$ python3 -q
>>> import numpy as np
>>> np.set_printoptions(precision=1, suppress=True, linewidth=200)
>>> rd = lambda a: np.round(a, 1) + 0
>>> rng = np.random.default_rng(91)
>>> z = rng.integers(0, 2, 3)
>>> feats = np.triu((z[:, None] == z) & (rng.random((3, 3)) < 0.8), 1).astype(int)
>>> feats += feats.T
>>> feats
array([[0, 0, 0],
       [0, 0, 0],
       [0, 0, 0]])
>>> E = np.load("x.npy")
>>> E
array([[ 0,  1,  0],
       [ 0,  2, -2],
       [ 3,  5,  1],
       [ 0,  3,  3],
       [ 0,  1,  2],
       [ 3,  4, -1],
       [ 4,  5,  2],
       [ 2,  8,  4],
       [-1,  8,  4],
       [ 2,  9,  6],
       [ 4, 12,  7],
       [ 6,  9,  5],
       [ 7,  8,  6],
       [ 7, 10,  4],
       [ 8,  9,  1],
       [ 9, 12,  4],
       [11, 10,  5],
       [11, 12,  4],
       [ 9, 12,  4],
       [ 8, 14,  3],
       [ 5, 13,  6],
       [ 4, 14,  6],
       [ 2, 15,  7],
       [ 0, 14,  8],
       [ 0, 14,  7],
       [ 3, 11,  5],
       [ 5,  8,  8],
       [ 4,  6, 10]])
>>> x = np.array([2, -1, -2])
>>> target = E @ x
>>> target
array([ -1,   2,  -1,  -9,  -5,   4,  -1, -12, -18, -17, -18,  -7,  -6,  -4,   5,  -2,   2,   2,  -2,  -4, -15, -18, -25, -30, -28, -15, -14, -18])
>>> target = target + 0.1 * rng.normal(size=28)
>>> rd(target)
array([ -0.9,   2. ,  -0.9,  -9.1,  -4.9,   4.1,  -0.8, -11.9, -18. , -16.9, -18. ,  -6.9,  -5.9,  -4. ,   5. ,  -2. ,   2. ,   2. ,  -2.1,  -3.9, -14.9, -17.9, -24.9, -29.8, -28. , -15. , -13.9,
       -17.9])
>>> coef, *_ = np.linalg.lstsq(E, target)
>>> rd(coef)
array([ 2., -1., -2.])
>>> rd(E.T @ (target - E @ coef))
array([0., 0., 0.])
>>> coef.round()
array([ 2., -1., -2.])
>>> rd(np.linalg.norm(target - E @ coef))
np.float64(0.4)
>>> M2 = np.c_[E[:, :1] @ np.array([[3]]), np.array([-5, 1, 4, 4, 3, 1, 2, 4, 3, 3, -4, 4, -5, 2, -3, 5, 4, 0, -5, 2, 3, -2, 4, 2, 3, 2, 0, -1])]
>>> M2
array([[ 0, -5],
       [ 0,  1],
       [ 9,  4],
       [ 0,  4],
       [ 0,  3],
       [ 9,  1],
       [12,  2],
       [ 6,  4],
       [-3,  3],
       [ 6,  3],
       [12, -4],
       [18,  4],
       [21, -5],
       [21,  2],
       [24, -3],
       [27,  5],
       [33,  4],
       [33,  0],
       [27, -5],
       [24,  2],
       [15,  3],
       [12, -2],
       [ 6,  4],
       [ 0,  2],
       [ 0,  3],
       [ 9,  2],
       [15,  0],
       [12, -1]])
>>> rd(np.linalg.norm(np.linalg.qr(E)[0].T @ M2, axis=0) ** 2 / ((M2 ** 2).sum(axis=0) + 1e-12))
array([1. , 0.2])
>>> print(rd(np.linalg.norm(M2 - E @ np.linalg.lstsq(E, M2)[0], axis=0)))
[ 0.  15.8]
>>> np.linalg.matrix_rank(M2)
np.int64(2)
>>> rd(np.linalg.lstsq(E, M2[:, 0])[0])
array([3., 0., 0.])
>>> Xs = E - E.mean(axis=0)
>>> Uu, s, Vh = np.linalg.svd(Xs, full_matrices=False)
>>> np.linalg.matrix_rank(Xs)
np.int64(3)
>>> (np.sign(Uu[:, 0]) == np.sign(Uu[0, 0])).astype(int)
array([1, 1, 1, 1, 1, 1, 1, 1, 1, 1, 0, 0, 0, 0, 0, 0, 0, 0, 0, 0, 0, 0, 0, 0, 0, 0, 0, 1])
>>> rd((s ** 2).sum() ** 2 / (s ** 4).sum())
np.float64(2.1)
>>> rd(Xs.mean(axis=0))
array([0., 0., 0.])
>>> rd(np.abs(Vh[-1]))
array([0.3, 0.5, 0.8])
>>> Xs = (E - E.mean(axis=0)) / E.std(axis=0)
>>> print(Xs.std(axis=0))
[1. 1. 1.]
>>> np.argwhere(np.abs(Xs) > 2)
array([[ 1,  2],
       [27,  2]])
>>> coef = np.linalg.lstsq(np.delete(Xs, 1, axis=1), Xs[:, 1])[0]
>>> rd(1 - np.var(Xs[:, 1] - np.delete(Xs, 1, axis=1) @ coef))
np.float64(0.5)
>>> C2 = np.cov(E, rowvar=False)
>>> rd(E.std(axis=0))
array([3.5, 4.1, 2.8])
>>> rd(np.corrcoef(E[:, 0], E[:, 2])[0, 1])
np.float64(0.1)
>>> rd(C2)
array([[12.6,  5.9,  0.9],
       [ 5.9, 17.7,  7.2],
       [ 0.9,  7.2,  8. ]])
>>> np.argwhere(np.triu(np.abs(np.corrcoef(E.T)) > 0.8, 1))
array([], shape=(0, 2), dtype=int64)
>>> print(rd(np.linalg.eigvalsh(C2)[::-1]))
[24.3 10.4  3.6]
>>> rd(np.polyfit(E[:, 0], E[:, 2], 1))
array([0.1, 3.9])
>>> C2.shape
(3, 3)
>>> np.argsort(-E.std(axis=0).round(6), kind="stable")
array([1, 0, 2])
>>> data = np.array([[1, -1, -1, 1, -1, 1, 1, -1],
...     [1, -1, 1, -1, 1, -1, 1, -1],
...     [1, -1, 1, -1, -1, 1, -1, 1],
...     [1, 1, -1, -1, 1, 1, -1, -1]])
>>> W = np.array([[2, 2, 3, -1, -4, -1],
...     [2, 2, -4, -5, 0, 4],
...     [0, 0, -3, 0, 5, -4],
...     [-2, 2, -2, -5, 5, -1],
...     [-5, -2, -2, 3, 1, 5],
...     [-5, 5, 5, 3, 1, -5],
...     [3, -1, -3, -3, -5, 1],
...     [4, -4, -1, 2, 2, -3]])
>>> coef = np.array([-3, 1, 0, 2, -2, 1])
>>> hid = np.maximum(data @ W + coef, 0)
>>> rd((hid > 0).mean(axis=0))
array([0. , 0.8, 0.8, 0.8, 0.2, 0.5])
>>> print(hid)
[[ 0 13 13  0  0  0]
 [ 0  0  0  6  0  7]
 [ 0  3 15 16  1  0]
 [ 0 11 11  8  0 11]]
>>> np.linalg.matrix_rank(hid)
np.int64(4)
>>> C = np.array([[-2, 2, 2], [1, 1, 1], [2, -2, 3], [0, 0, 3], [-1, -2, 2], [3, 2, 1]])
>>> hid @ C
array([[ 39, -13,  52],
       [ 21,  14,  25],
       [ 32, -29,  98],
       [ 66,  11,  79]])
>>> W @ C
array([[  5,   6,   3],
       [  2,  22, -17],
       [-23, -12,  -3],
       [ -6, -10, -14],
       [ 18,   0,  -2],
       [  9, -27,  16],
       [ -5,  23, -22],
       [-25,  -4,   8]])
